$ python3 -q
>>> import numpy as np
>>> np.set_printoptions(suppress=True, linewidth=120)
>>> tidy = lambda a: np.round(a, 2) + 0
>>> E = np.loadtxt("case7.csv", delimiter=",")
>>> E
array([[ 16.,   2.,  18., -16.,  -2., -18.],
       [ -8.,   6.,  16.,   8.,  -6., -16.],
       [ -2., -14.,   8.,   2.,  14.,  -8.],
       [ -8.,  -1.,  -9.,   0.,   0.,   0.],
       [  4.,  -3.,  -8.,   0.,   0.,   0.],
       [  1.,   7.,  -4.,   0.,   0.,   0.]])
>>> q, Rm = np.linalg.qr(E)
>>> tidy(np.abs(np.diag(Rm)))
array([20.12, 17.16, 26.9 ,  8.05,  6.86, 10.76])
>>> tidy(Rm)
array([[-20.12,  -0.75,  -8.94,  16.1 ,   0.6 ,   7.16],
       [  0.  , -17.16,  -1.07,   0.  ,  13.73,   0.85],
       [  0.  ,   0.  , -26.9 ,   0.  ,   0.  ,  21.52],
       [  0.  ,   0.  ,   0.  ,   8.05,   0.3 ,   3.58],
       [  0.  ,   0.  ,   0.  ,   0.  ,   6.86,   0.43],
       [  0.  ,   0.  ,   0.  ,   0.  ,   0.  , -10.76]])
>>> tidy(abs(Rm[0, 0])), tidy(np.linalg.norm(E[:, 0]))
(np.float64(20.12), np.float64(20.12))
>>> tidy(q.T @ q)
array([[1., 0., 0., 0., 0., 0.],
       [0., 1., 0., 0., 0., 0.],
       [0., 0., 1., 0., 0., 0.],
       [0., 0., 0., 1., 0., 0.],
       [0., 0., 0., 0., 1., 0.],
       [0., 0., 0., 0., 0., 1.]])
>>> tidy(q @ Rm)
array([[ 16.,   2.,  18., -16.,  -2., -18.],
       [ -8.,   6.,  16.,   8.,  -6., -16.],
       [ -2., -14.,   8.,   2.,  14.,  -8.],
       [ -8.,  -1.,  -9.,   0.,   0.,   0.],
       [  4.,  -3.,  -8.,   0.,   0.,   0.],
       [  1.,   7.,  -4.,   0.,   0.,   0.]])
>>> q.shape, Rm.shape
((6, 6), (6, 6))
>>> rng = np.random.default_rng(85)
>>> labels = rng.permutation(6)
>>> labels
array([3, 4, 0, 2, 1, 5])
>>> A2 = E[labels][:, labels]
>>> np.trace(A2)
np.float64(30.0)
>>> np.allclose(A2, E)
False
>>> np.diag(A2)
array([ 0.,  0., 16.,  8.,  6.,  0.])
>>> F = np.load("layer7.npy")
>>> F
array([[-0.65, -0.88, -0.31],
       [ 0.35,  0.95, -0.77],
       [-0.78, -1.  ,  0.62],
       [-0.76, -0.96, -0.29],
       [-0.06,  0.49, -0.55],
       [ 0.45,  0.35,  0.58],
       [ 0.06, -0.07,  0.19],
       [-0.27,  0.74, -0.9 ],
       [-0.65, -0.88, -0.31],
       [-0.52, -0.5 , -0.6 ],
       [ 0.04,  0.25, -0.16],
       [ 0.99,  1.  ,  0.96],
       [-0.72, -0.97,  0.16],
       [-0.98, -1.  ,  0.89],
       [-0.88, -1.  ,  0.61],
       [-0.6 , -0.39, -0.79],
       [-0.95, -1.  , -0.36],
       [ 0.59,  0.97, -0.52],
       [ 0.59,  0.97, -0.52],
       [-0.27,  0.02, -0.54],
       [ 0.89,  0.99,  0.25],
       [ 0.54,  0.92, -0.24],
       [ 0.84,  0.9 ,  0.81],
       [ 0.29,  0.96, -0.83],
       [-0.12, -0.31,  0.05],
       [ 0.83,  0.99,  0.01],
       [-0.65, -0.44, -0.83]])
>>> # rows 0 and 8 are equal
>>> (E + E.T) / 2
array([[ 16. ,  -3. ,   8. , -12. ,   1. ,  -8.5],
       [ -3. ,   6. ,   1. ,   3.5,  -4.5,  -4.5],
       [  8. ,   1. ,   8. ,  -3.5,   3. ,  -6. ],
       [-12. ,   3.5,  -3.5,   0. ,   0. ,   0. ],
       [  1. ,  -4.5,   3. ,   0. ,   0. ,   0. ],
       [ -8.5,  -4.5,  -6. ,   0. ,   0. ,   0. ]])
>>> E.inv()
Traceback (most recent call last):
  File "<python-input-23>", line 1, in <module>
    E.inv()
    ^^^^^
AttributeError: 'numpy.ndarray' object has no attribute 'inv'
>>> np.allclose(E @ E.T, E.T @ E)
False
